$ python -q
>>> import numpy as np
>>> np.set_printoptions(suppress=True, linewidth=100)
>>> A = np.load("test7.npy")
>>> A
array([[ 0, -1, -1],
       [-2,  2, -2],
       [-1,  1,  1]])
>>> f = np.array([7, 3, 6])
>>> out = A + np.outer(f, np.eye(3)[1])
>>> round(np.linalg.det(out) / np.linalg.det(A), 1), round(float(1 + np.linalg.solve(A, f)[1]), 1)
(np.float64(-8.2), -8.2)
>>> out
array([[ 0.,  6., -1.],
       [-2.,  5., -2.],
       [-1.,  7.,  1.]])
>>> np.linalg.matrix_rank(np.linalg.inv(out) - np.linalg.inv(A), tol=1e-8)
np.int64(1)
>>> np.linalg.matrix_rank(out - A)
np.int64(1)
>>> out = A / np.linalg.norm(A, axis=1, keepdims=True)
>>> cov = out @ out.T
>>> np.argwhere(np.triu(np.abs(cov) > 0.95, 1))
array([], shape=(0, 2), dtype=int64)
>>> cov[2].round(1)
array([-0.8,  0.3,  1. ])
>>> (np.abs(cov) > 0.9).astype(int)
array([[1, 0, 0],
       [0, 1, 0],
       [0, 0, 1]])
>>> cov.round(1) + 0
array([[ 1. ,  0. , -0.8],
       [ 0. ,  1. ,  0.3],
       [-0.8,  0.3,  1. ]])
>>> (cov - 2 * np.eye(3)).round(6).argmax(axis=1)
array([1, 2, 1])
>>> np.round(np.degrees(np.arccos(np.clip(cov[2, 0], -1, 1))), 1)
np.float64(144.7)
>>> np.round(np.linalg.norm(out, axis=1), 1)
array([1., 1., 1.])
>>> arr = np.load("out7.npy")
>>> arr
array([[ 9.,  4.,  0.,  0.],
       [ 4.,  9.,  4.,  0.],
       [ 0.,  4., -9.,  4.],
       [ 0.,  0.,  4., -8.]])
>>> evals, vecs = np.linalg.eigh(arr)
>>> np.round(evals.sum(), 1), np.trace(arr)
(np.float64(1.0), np.float64(1.0))
>>> np.round(vecs.T @ arr @ vecs, 1) + 0
array([[-13. ,   0. ,   0. ,   0. ],
       [  0. ,  -5. ,   0. ,   0. ],
       [  0. ,   0. ,   5.6,   0. ],
       [  0. ,   0. ,   0. ,  13.4]])
>>> evals.round(1)
array([-13. ,  -5. ,   5.6,  13.4])
